$ python3 -q
>>> import numpy as np
>>> np.set_printoptions(precision=2, suppress=True, linewidth=120)
>>> rd = lambda a: np.round(a, 2) + 0
>>> M = np.load("m.npy")
>>> print(M)
[[-0.72  0.   -0.54  0.29 -0.54]
 [ 0.62  0.    0.45 -0.24  0.45]
 [ 0.42  0.    0.29 -0.15  0.29]
 [ 0.42  0.    0.29 -0.15  0.29]
 [-0.82  0.   -0.65  0.37 -0.65]
 [ 0.62  0.    0.45 -0.24  0.45]
 [-0.42  0.   -0.29  0.15 -0.29]
 [-0.85  0.   -0.69  0.4  -0.69]
 [-0.26  0.   -0.18  0.09 -0.18]
 [ 0.72  0.    0.54 -0.29  0.54]
 [ 0.87  0.    0.72 -0.42  0.72]
 [ 0.    0.    0.    0.    0.  ]
 [ 0.96  0.    0.85 -0.56  0.85]
 [ 0.26  0.    0.18 -0.09  0.18]
 [ 0.49  0.    0.35 -0.18  0.35]
 [ 0.09  0.    0.06 -0.03  0.06]
 [-0.26  0.   -0.18  0.09 -0.18]
 [ 0.87  0.    0.72 -0.42  0.72]
 [-0.42  0.   -0.29  0.15 -0.29]
 [-0.72  0.   -0.54  0.29 -0.54]
 [-0.89  0.   -0.74  0.45 -0.74]
 [-0.87  0.   -0.72  0.42 -0.72]
 [ 0.09  0.    0.06 -0.03  0.06]
 [ 0.76  0.    0.58 -0.32  0.58]]
>>> # rows 2 and 3 are equal
>>> print(rd(M @ np.linalg.pinv(M) @ M))
[[-0.72  0.   -0.54  0.29 -0.54]
 [ 0.62  0.    0.45 -0.24  0.45]
 [ 0.42  0.    0.29 -0.15  0.29]
 [ 0.42  0.    0.29 -0.15  0.29]
 [-0.82  0.   -0.65  0.37 -0.65]
 [ 0.62  0.    0.45 -0.24  0.45]
 [-0.42  0.   -0.29  0.15 -0.29]
 [-0.85  0.   -0.69  0.4  -0.69]
 [-0.26  0.   -0.18  0.09 -0.18]
 [ 0.72  0.    0.54 -0.29  0.54]
 [ 0.87  0.    0.72 -0.42  0.72]
 [ 0.    0.    0.    0.    0.  ]
 [ 0.96  0.    0.85 -0.56  0.85]
 [ 0.26  0.    0.18 -0.09  0.18]
 [ 0.49  0.    0.35 -0.18  0.35]
 [ 0.09  0.    0.06 -0.03  0.06]
 [-0.26  0.   -0.18  0.09 -0.18]
 [ 0.87  0.    0.72 -0.42  0.72]
 [-0.42  0.   -0.29  0.15 -0.29]
 [-0.72  0.   -0.54  0.29 -0.54]
 [-0.89  0.   -0.74  0.45 -0.74]
 [-0.87  0.   -0.72  0.42 -0.72]
 [ 0.09  0.    0.06 -0.03  0.06]
 [ 0.76  0.    0.58 -0.32  0.58]]
>>> print(np.unique(M.round(6), axis=0).shape)
(17, 5)
>>> print(rd(np.trace(np.linalg.pinv(M) @ M)))
3.0
>>> print(np.allclose(M[:-1].T @ np.linalg.lstsq(M[:-1].T, M[-1])[0], M[-1]))
True
